In [1]: import numpy as np

In [2]: np.set_printoptions(suppress=True, linewidth=100)

In [3]: rnd = lambda a: np.round(a, 2) + 0

In [4]: K = np.load("arr.npy")

In [5]: K
Out[5]: 
array([[1, 0, 0, 0],
       [0, 0, 1, 0],
       [0, 1, 0, 0],
       [0, 0, 0, 1]])

In [6]: A2 = np.array([[2, 6, 9], [-6, -5, 0]])

In [7]: Z = np.kron(A2, K)

In [8]: Z.shape
Out[8]: (8, 12)

In [9]: np.linalg.matrix_rank(Z)
Out[9]: np.int64(8)

In [10]: Z
Out[10]: 
array([[ 2,  0,  0,  0,  6,  0,  0,  0,  9,  0,  0,  0],
       [ 0,  0,  2,  0,  0,  0,  6,  0,  0,  0,  9,  0],
       [ 0,  2,  0,  0,  0,  6,  0,  0,  0,  9,  0,  0],
       [ 0,  0,  0,  2,  0,  0,  0,  6,  0,  0,  0,  9],
       [-6,  0,  0,  0, -5,  0,  0,  0,  0,  0,  0,  0],
       [ 0,  0, -6,  0,  0,  0, -5,  0,  0,  0,  0,  0],
       [ 0, -6,  0,  0,  0, -5,  0,  0,  0,  0,  0,  0],
       [ 0,  0,  0, -6,  0,  0,  0, -5,  0,  0,  0,  0]])

In [11]: Q = K.astype(float).copy()

In [12]: for j in range(4):
    ...:     Q[:, j] -= Q[:, :j] @ (Q[:, :j].T @ Q[:, j])
    ...:     Q[:, j] /= np.linalg.norm(Q[:, j])
    ...: 

In [13]: Q
Out[13]: 
array([[1., 0., 0., 0.],
       [0., 0., 1., 0.],
       [0., 1., 0., 0.],
       [0., 0., 0., 1.]])

In [14]: A2 = K ** -1
ValueError: Integers to negative integer powers are not allowed.


In [15]: A2 = np.linalg.invert(K)
AttributeError: module 'numpy.linalg' has no attribute 'invert'


In [16]: A2 = np.linalg.inv(K)

In [17]: rnd(np.linalg.det(K) * np.linalg.det(A2))
Out[17]: np.float64(1.0)

In [18]: A2
Out[18]: 
array([[1., 0., 0., 0.],
       [0., 0., 1., 0.],
       [0., 1., 0., 0.],
       [0., 0., 0., 1.]])

In [19]: rnd(np.linalg.det(K) * A2)
Out[19]: 
array([[-1.,  0.,  0.,  0.],
       [ 0.,  0., -1.,  0.],
       [ 0., -1.,  0.,  0.],
       [ 0.,  0.,  0., -1.]])

In [20]: rnd(np.linalg.slogdet(K)[0])
Out[20]: np.float64(-1.0)

In [21]: J = np.loadtxt("x.csv", delimiter=",")

In [22]: J
Out[22]: 
array([[-1.6 , -2.3 ,  0.8 ,  1.  ],
       [ 0.2 , -0.1 ,  0.1 ,  0.6 ],
       [ 2.  ,  0.2 ,  2.4 ,  0.2 ],
       [-1.72, -2.28,  0.93,  1.06],
       [ 0.1 ,  0.6 , -0.6 , -0.5 ]])

In [23]: x0 = np.array([5, 9, 4, 2])

In [24]: rnd((J * x0).sum(axis=1))
Out[24]: array([-23.5 ,   1.7 ,  21.8 , -23.28,   2.5 ])

In [25]: rnd(J @ (2 * x0))
Out[25]: array([-47.  ,   3.4 ,  43.6 , -46.56,   5.  ])

In [26]: rnd(J @ x0)
Out[26]: array([-23.5 ,   1.7 ,  21.8 , -23.28,   2.5 ])

In [27]: np.linalg.norm(J @ x0) <= np.linalg.norm(J, 2) * np.linalg.norm(x0) + 1e-9
Out[27]: np.True_

In [28]: x0 @ J
ValueError: matmul: Input operand 1 has a mismatch in its core dimension 0, with gufunc signature (n?,k),(k,m?)->(n?,m?) (size 5 is different from 4)


In [29]: X = np.load("m.npy")

In [30]: X
Out[30]: 
array([[ 5.46,  6.29, -4.93, -5.23],
       [ 4.94,  5.32, -4.99, -4.95],
       [ 4.97,  4.4 , -4.61, -3.46],
       [ 4.54,  4.73, -5.19, -4.92],
       [ 6.37,  5.97, -7.54, -4.89],
       [ 4.79,  3.17, -5.03, -4.71],
       [ 4.67,  5.85, -4.59, -6.18],
       [ 5.14,  5.25, -4.56, -5.24],
       [ 5.53,  4.35, -4.32, -4.11],
       [ 4.1 ,  3.91, -5.41, -6.04],
       [ 6.69,  4.8 , -4.24, -4.31],
       [ 3.76,  3.42, -4.66, -4.07],
       [ 4.14,  5.78, -5.12, -3.65]])

In [31]: hat = X @ np.linalg.solve(X.T @ X, X.T)

In [32]: print(rnd(np.trace(hat)))
4.0

In [33]: print(rnd(np.linalg.eigvalsh(hat)))
[0. 0. 0. 0. 0. 0. 0. 0. 0. 1. 1. 1. 1.]

In [34]: rnd(hat @ X[:, 1])
Out[34]: array([6.29, 5.32, 4.4 , 4.73, 5.97, 3.17, 5.85, 5.25, 4.35, 3.91, 4.8 , 3.42, 5.78])

In [35]: C2 = np.cov(X, rowvar=False)

In [36]: np.argwhere(np.triu(np.abs(np.corrcoef(X.T)) > 0.8, 1))
Out[36]: array([], shape=(0, 2), dtype=int64)

In [37]: C2.shape
Out[37]: (4, 4)

In [38]: np.argsort(-X.std(axis=0).round(6), kind="stable")
Out[38]: array([1, 0, 2, 3])

In [39]: rnd(np.linalg.eigvalsh(C2)[::-1])
Out[39]: array([1.36, 0.74, 0.56, 0.42])

In [40]: print(np.median(X, axis=0))
[ 4.94  4.8  -4.93 -4.89]

In [41]: x0 = np.array([0, 0, 2, 2])

In [42]: target = X @ x0

In [43]: rnd(np.linalg.lstsq(X, target)[0])
Out[43]: array([0., 0., 2., 2.])

In [44]: rnd(np.linalg.pinv(X) @ X)
Out[44]: 
array([[1., 0., 0., 0.],
       [0., 1., 0., 0.],
       [0., 0., 1., 0.],
       [0., 0., 0., 1.]])

In [45]: rnd(np.linalg.solve(X.T @ X, X.T @ target))
Out[45]: array([0., 0., 2., 2.])

In [46]: rng = np.random.default_rng(368420)

In [47]: target = target + 0.02 * rng.normal(size=13)

In [48]: rnd(target)
Out[48]: 
array([-20.32, -19.89, -16.12, -20.23, -24.89, -19.51, -21.56, -19.61, -16.87, -22.91, -17.11,
       -17.47, -17.51])

In [49]: b, *_ = np.linalg.lstsq(X, target)

In [50]: rnd(b)
Out[50]: array([0.  , 0.01, 2.  , 2.01])

In [51]: rnd(np.linalg.norm(target - X @ b))
Out[51]: np.float64(0.05)

In [52]: print([round(float(np.linalg.norm(np.linalg.solve(X.T @ X + lam * np.eye(4), X.T @ target))), 2) for lam in (0, 1, 10, 100)])
[2.83, 2.69, 2.18, 1.85]

In [53]: print(b.round())
[-0.  0.  2.  2.]

In [54]: rnd(X.T @ (target - X @ b))
Out[54]: array([0., 0., 0., 0.])
